$ python -q
>>> import numpy as np
>>> from numpy import linalg as LA
>>> np.set_printoptions(suppress=True, linewidth=140)
>>> tidy = lambda a: np.round(a, 2) + 0
>>> arr = np.array([[-1, -8, 3, 8, 9, 1, -6, -2],
...     [4, -8, 5, 4, 0, 3, -2, -3],
...     [6, -1, -8, 2, 9, -4, 0, 7],
...     [-3, -8, -4, 6, 2, 2, 6, -4]])
>>> arr[-1] = arr[0] + -3 * arr[1]
>>> arr
array([[ -1,  -8,   3,   8,   9,   1,  -6,  -2],
       [  4,  -8,   5,   4,   0,   3,  -2,  -3],
       [  6,  -1,  -8,   2,   9,  -4,   0,   7],
       [-13,  16, -12,  -4,   9,  -8,   0,   7]])
>>> tidy(np.trace(LA.pinv(arr) @ arr))
np.float64(3.0)
>>> np.unique(arr.round(6), axis=0).shape
(4, 8)
>>> feats = np.loadtxt("a.csv", delimiter=",")
>>> tidy(feats)
array([[0.21, 0.05, 0.21, 0.26, 0.26],
       [0.31, 0.25, 0.19, 0.06, 0.19],
       [0.36, 0.  , 0.36, 0.  , 0.29],
       [0.29, 0.18, 0.06, 0.29, 0.18],
       [0.45, 0.27, 0.18, 0.  , 0.09]])
>>> rng = np.random.default_rng(71969)
>>> z = rng.permutation(5)
>>> out = feats[:, z] * rng.choice([-1, 1], 5)
>>> tidy(out)
array([[ 0.21, -0.05,  0.26, -0.26, -0.21],
       [ 0.19, -0.25,  0.19, -0.06, -0.31],
       [ 0.36,  0.  ,  0.29,  0.  , -0.36],
       [ 0.06, -0.18,  0.18, -0.29, -0.29],
       [ 0.18, -0.27,  0.09,  0.  , -0.45]])
>>> U, _, Vt = LA.svd(feats.T @ out)
>>> tidy(LA.lstsq(feats, out)[0])
array([[ 0.,  0.,  0.,  0., -1.],
       [ 0., -1.,  0.,  0.,  0.],
       [ 1.,  0.,  0.,  0.,  0.],
       [ 0.,  0.,  0., -1.,  0.],
       [ 0.,  0.,  1.,  0.,  0.]])
>>> z
array([2, 1, 4, 3, 0])
>>> ev, vecs = LA.eig(out)
>>> tidy(np.sort(LA.eigvals(out @ out)))
array([0.  , 0.01, 0.16, 0.23, 0.27])
>>> tidy(np.sort(LA.eigvals(LA.inv(out))))
array([-10.34,  -2.48,  -1.94,   2.08,  29.81])
>>> tidy(out @ vecs[:, 0] - ev[0] * vecs[:, 0])
array([0., 0., 0., 0., 0.])
>>> tidy(ev)
array([ 0.48, -0.52, -0.4 ,  0.03, -0.1 ])
>>> hat = np.triu(np.array([[0, -5, 4, 2, -2],
...     [-3, -1, -3, -2, 0],
...     [-4, -2, 1, 5, 2],
...     [-1, -3, 0, 4, 3],
...     [4, -3, 1, -4, 3]]), 1) + np.eye(5)
>>> out = hat @ feats @ LA.inv(hat)
>>> tidy(np.poly(out))
array([ 1.  , -1.2 ,  0.16,  0.05, -0.01,  0.  ])
>>> tidy(LA.det(out))
np.float64(0.0)
>>> def softmax(z):
...     e = np.exp(z - z.max(axis=-1, keepdims=True))
...     return e / e.sum(axis=-1, keepdims=True)
... 
>>> tidy(softmax(feats[3]))
array([0.22, 0.19, 0.17, 0.22, 0.19])
>>> S = feats @ feats.T / np.sqrt(5)
>>> tidy(softmax(S + np.triu(np.full(S.shape, -np.inf), 1)))
array([[1.  , 0.  , 0.  , 0.  , 0.  ],
       [0.49, 0.51, 0.  , 0.  , 0.  ],
       [0.33, 0.33, 0.34, 0.  , 0.  ],
       [0.25, 0.25, 0.25, 0.25, 0.  ],
       [0.19, 0.2 , 0.2 , 0.2 , 0.21]])
>>> tidy(softmax(S)[3] @ feats)
array([0.33, 0.15, 0.2 , 0.12, 0.2 ])
>>> m1 = np.loadtxt("w.csv", delimiter=",")
>>> m1
array([[ 1.,  0.,  0.,  0.,  0.,  0.,  0.,  0.,  0.],
       [ 1.,  1.,  0.,  0.,  0.,  0.,  0.,  0.,  0.],
       [-2.,  2.,  1.,  0.,  0.,  0.,  0.,  0.,  0.],
       [ 2., -2., -1.,  1.,  0.,  0.,  0.,  0.,  0.],
       [ 2.,  1., -1.,  0.,  1.,  0.,  0.,  0.,  0.],
       [-1.,  2.,  2.,  0.,  2.,  1.,  0.,  0.,  0.],
       [ 0., -2., -1., -2.,  2.,  2.,  1.,  0.,  0.],
       [-1., -1.,  2.,  2.,  0.,  1.,  2.,  1.,  0.],
       [ 1., -1.,  2.,  1.,  2., -2., -2.,  0.,  1.]])
>>> tidy(np.sort(LA.eigvals(m1)))
array([1., 1., 1., 1., 1., 1., 1., 1., 1.])
>>> m1 @ m1
array([[ 1.,  0.,  0.,  0.,  0.,  0.,  0.,  0.,  0.],
       [ 2.,  1.,  0.,  0.,  0.,  0.,  0.,  0.,  0.],
       [-2.,  4.,  1.,  0.,  0.,  0.,  0.,  0.,  0.],
       [ 4., -6., -2.,  1.,  0.,  0.,  0.,  0.,  0.],
       [ 7.,  0., -2.,  0.,  1.,  0.,  0.,  0.,  0.],
       [ 0., 10.,  2.,  0.,  4.,  1.,  0.,  0.,  0.],
       [-2.,  4.,  2., -4.,  8.,  4.,  1.,  0.,  0.],
       [-4., -4.,  2.,  0.,  6.,  6.,  4.,  1.,  0.],
       [ 5.,  2., -1.,  6., -4., -8., -4.,  0.,  1.]])
>>> np.prod(np.diag(m1)), tidy(LA.det(m1))
(np.float64(1.0), np.float64(1.0))
>>> x0 = np.array([-8, -4, -7, 3, 4, -6, 9, 9, 5])
>>> h1 = np.maximum(m1 @ x0, 0)
>>> h1
array([ 0.,  0.,  1.,  2.,  0.,  0., 14., 25.,  0.])
>>> m1 * (h1 > 1e-9)[:, None]
array([[ 0.,  0.,  0.,  0.,  0.,  0.,  0.,  0.,  0.],
       [ 0.,  0.,  0.,  0.,  0.,  0.,  0.,  0.,  0.],
       [-2.,  2.,  1.,  0.,  0.,  0.,  0.,  0.,  0.],
       [ 2., -2., -1.,  1.,  0.,  0.,  0.,  0.,  0.],
       [ 0.,  0., -0.,  0.,  0.,  0.,  0.,  0.,  0.],
       [-0.,  0.,  0.,  0.,  0.,  0.,  0.,  0.,  0.],
       [ 0., -2., -1., -2.,  2.,  2.,  1.,  0.,  0.],
       [-1., -1.,  2.,  2.,  0.,  1.,  2.,  1.,  0.],
       [ 0., -0.,  0.,  0.,  0., -0., -0.,  0.,  0.]])
>>> tidy(np.tanh(m1 @ x0))
array([-1.  , -1.  ,  0.76,  0.96, -1.  , -1.  ,  1.  ,  1.  , -1.  ])
>>> np.flatnonzero(h1 > 1e-9)
array([2, 3, 6, 7])
>>> m1.T @ h1
array([-23., -55.,  35.,  24.,  28.,  53.,  64.,  25.,   0.])
>>> np.maximum(m1 @ (3 * x0), 0)
array([ 0.,  0.,  3.,  6.,  0.,  0., 42., 75.,  0.])
